% python3 -q
>>> import numpy as np
>>> import numpy.linalg as la
>>> np.set_printoptions(precision=2, suppress=True, linewidth=140, floatmode="fixed")
>>> K = np.load("dump.npy")
>>> K
array([[0.50, 0.50, 0.00, 0.00],
       [0.00, 1.00, 0.00, 0.00],
       [0.50, 0.00, 0.50, 0.00],
       [0.00, 0.50, 0.00, 0.50]])
>>> # a transition matrix
>>> left, sig, Vh = la.svd(K, full_matrices=False)
>>> np.allclose(left * sig @ Vh, K)
True
>>> (sig > 1e-8).sum()
np.int64(4)
>>> np.round(left.T @ K @ Vh.T, 2) + 0
array([[1.27, 0.00, 0.00, 0.00],
       [0.00, 0.78, 0.00, 0.00],
       [0.00, 0.00, 0.45, 0.00],
       [0.00, 0.00, 0.00, 0.28]])
>>> round(np.sqrt((sig ** 2).sum()), 2), round(float(la.norm(K)), 2)
(np.float64(1.58), 1.58)
>>> np.round(Vh @ Vh.T, 2) + 0
array([[1.00, 0.00, 0.00, 0.00],
       [0.00, 1.00, 0.00, 0.00],
       [0.00, 0.00, 1.00, 0.00],
       [0.00, 0.00, 0.00, 1.00]])
>>> np.cumsum(sig ** 2) / np.sum(sig ** 2)
array([0.64, 0.89, 0.97, 1.00])
>>> J = np.array([[5.77, -14.77, -20.17],
...     [4.47, -15.03, -19.41],
...     [5.44, -14.9, -20.31],
...     [3.04, -13.64, -20.9],
...     [3.48, -14.8, -22.78],
...     [3.6, -16.65, -20.91],
...     [5.2, -14.18, -20.79],
...     [4.38, -12.89, -18.51],
...     [3.9, -14.89, -20.32],
...     [3.73, -17.01, -18.91],
...     [6.01, -14.87, -20.27],
...     [4.69, -14.78, -22.15],
...     [4.45, -14.92, -19.87],
...     [3.77, -14.87, -21.81],
...     [4.16, -13.5, -20.82]])
>>> J
array([[  5.77, -14.77, -20.17],
       [  4.47, -15.03, -19.41],
       [  5.44, -14.90, -20.31],
       [  3.04, -13.64, -20.90],
       [  3.48, -14.80, -22.78],
       [  3.60, -16.65, -20.91],
       [  5.20, -14.18, -20.79],
       [  4.38, -12.89, -18.51],
       [  3.90, -14.89, -20.32],
       [  3.73, -17.01, -18.91],
       [  6.01, -14.87, -20.27],
       [  4.69, -14.78, -22.15],
       [  4.45, -14.92, -19.87],
       [  3.77, -14.87, -21.81],
       [  4.16, -13.50, -20.82]])
>>> C = J[[12, 11]].astype(float)
>>> for _ in range(6):
...     z = la.norm(J[:, None] - C, axis=-1).argmin(axis=1)
...     C = np.array([J[z == j].mean(axis=0) for j in range(2)])
... 
>>> z
array([0, 0, 0, 1, 1, 0, 0, 0, 0, 0, 0, 1, 0, 1, 1])
>>> C
array([[  4.69, -15.01, -19.95],
       [  3.83, -14.32, -21.69]])
>>> np.abs(C[1] - C[0]).argmax()
np.int64(2)
